In [1]: import numpy as np

In [2]: from numpy import linalg as LA

In [3]: np.set_printoptions(suppress=True, linewidth=100)

In [4]: def tidy(a):
   ...:     return np.round(a, 3) + 0
   ...: 

In [5]: W0 = np.loadtxt("case8.csv", delimiter=",")

In [6]: tidy(W0)
Out[6]: 
array([[ 0.74 ,  0.178,  0.301,  0.354, -0.618,  0.312, -0.427,  0.11 ,  0.745, -0.267, -1.206,
        -0.669],
       [ 0.   ,  0.049, -0.621,  0.232,  0.644, -0.062,  1.1  , -0.089,  0.283,  0.943, -0.353,
        -0.91 ],
       [-0.592,  0.8  ,  0.78 ,  0.983, -0.344,  0.326,  0.39 , -0.805,  0.085,  0.398, -0.022,
         0.493],
       [ 0.197, -0.64 , -0.355,  0.898, -0.115,  0.701,  0.309,  0.669, -1.025,  0.002, -0.518,
         0.501],
       [-0.049, -0.569, -0.475,  0.327, -0.009,  0.061, -0.547,  0.259,  1.195,  0.86 ,  0.159,
         0.881],
       [-1.431,  0.31 , -0.749, -0.028,  0.315,  0.293, -0.293,  0.12 ,  0.245, -0.703, -0.674,
        -0.033],
       [ 0.395,  0.034,  0.551, -0.522,  0.922,  0.789,  0.771,  0.152,  0.601, -0.559, -0.181,
         0.686],
       [-0.148,  0.723,  0.119, -0.811, -0.548, -0.539,  0.356,  0.837, -0.213,  0.639, -0.721,
         0.625],
       [-0.642, -0.401,  0.423, -0.13 , -0.883,  0.593,  0.57 ,  0.838,  0.43 , -0.064,  0.714,
        -0.612],
       [-0.099,  0.368,  0.357, -0.435,  0.516,  1.101, -0.919,  0.187, -0.443,  0.903,  0.068,
        -0.403],
       [ 0.   ,  0.535,  0.504,  0.889,  0.802, -0.669, -0.272,  1.144,  0.129, -0.197,  0.317,
        -0.202],
       [-0.642, -1.179,  1.06 , -0.123,  0.365, -0.536, -0.099, -0.18 , -0.115,  0.259, -0.71 ,
        -0.117]])

In [7]: f = np.array([1, 2, 0])

In [8]: print(tidy(np.cross(W0[11, :3], W0[9, :3])))
[-0.811  0.124 -0.353]

In [9]: x = np.array([-3, -1, 5, -2, 6, 8, 5, 6, 8, -9, -5, -7])

In [10]: y = W0 @ x

In [11]: beta, lr = np.zeros(12), 1 / LA.norm(W0, 2) ** 2

In [12]: for i in range(6):
    ...:     beta -= lr * W0.T @ (W0 @ beta - y)
    ...:     if i % 1 == 0: print(i, round(LA.norm(W0 @ beta - y), 3))
    ...: 
0 0.0
1 0.0
2 0.0
3 0.0
4 0.0
5 0.0

In [13]: print(tidy(beta))
[-3. -1.  5. -2.  6.  8.  5.  6.  8. -9. -5. -7.]

In [14]: tidy(LA.cond(W0))
Out[14]: np.float64(1.0)

In [15]: f = np.array([1, 5, 3, 1, 4, 2, 1, 0, 4, 0, 1, 4])

In [16]: M2 = W0 + np.outer(f, np.eye(12)[2])

In [17]: tidy(M2)
Out[17]: 
array([[ 0.74 ,  0.178,  1.301,  0.354, -0.618,  0.312, -0.427,  0.11 ,  0.745, -0.267, -1.206,
        -0.669],
       [ 0.   ,  0.049,  4.379,  0.232,  0.644, -0.062,  1.1  , -0.089,  0.283,  0.943, -0.353,
        -0.91 ],
       [-0.592,  0.8  ,  3.78 ,  0.983, -0.344,  0.326,  0.39 , -0.805,  0.085,  0.398, -0.022,
         0.493],
       [ 0.197, -0.64 ,  0.645,  0.898, -0.115,  0.701,  0.309,  0.669, -1.025,  0.002, -0.518,
         0.501],
       [-0.049, -0.569,  3.525,  0.327, -0.009,  0.061, -0.547,  0.259,  1.195,  0.86 ,  0.159,
         0.881],
       [-1.431,  0.31 ,  1.251, -0.028,  0.315,  0.293, -0.293,  0.12 ,  0.245, -0.703, -0.674,
        -0.033],
       [ 0.395,  0.034,  1.551, -0.522,  0.922,  0.789,  0.771,  0.152,  0.601, -0.559, -0.181,
         0.686],
       [-0.148,  0.723,  0.119, -0.811, -0.548, -0.539,  0.356,  0.837, -0.213,  0.639, -0.721,
         0.625],
       [-0.642, -0.401,  4.423, -0.13 , -0.883,  0.593,  0.57 ,  0.838,  0.43 , -0.064,  0.714,
        -0.612],
       [-0.099,  0.368,  0.357, -0.435,  0.516,  1.101, -0.919,  0.187, -0.443,  0.903,  0.068,
        -0.403],
       [ 0.   ,  0.535,  1.504,  0.889,  0.802, -0.669, -0.272,  1.144,  0.129, -0.197,  0.317,
        -0.202],
       [-0.642, -1.179,  5.06 , -0.123,  0.365, -0.536, -0.099, -0.18 , -0.115,  0.259, -0.71 ,
        -0.117]])
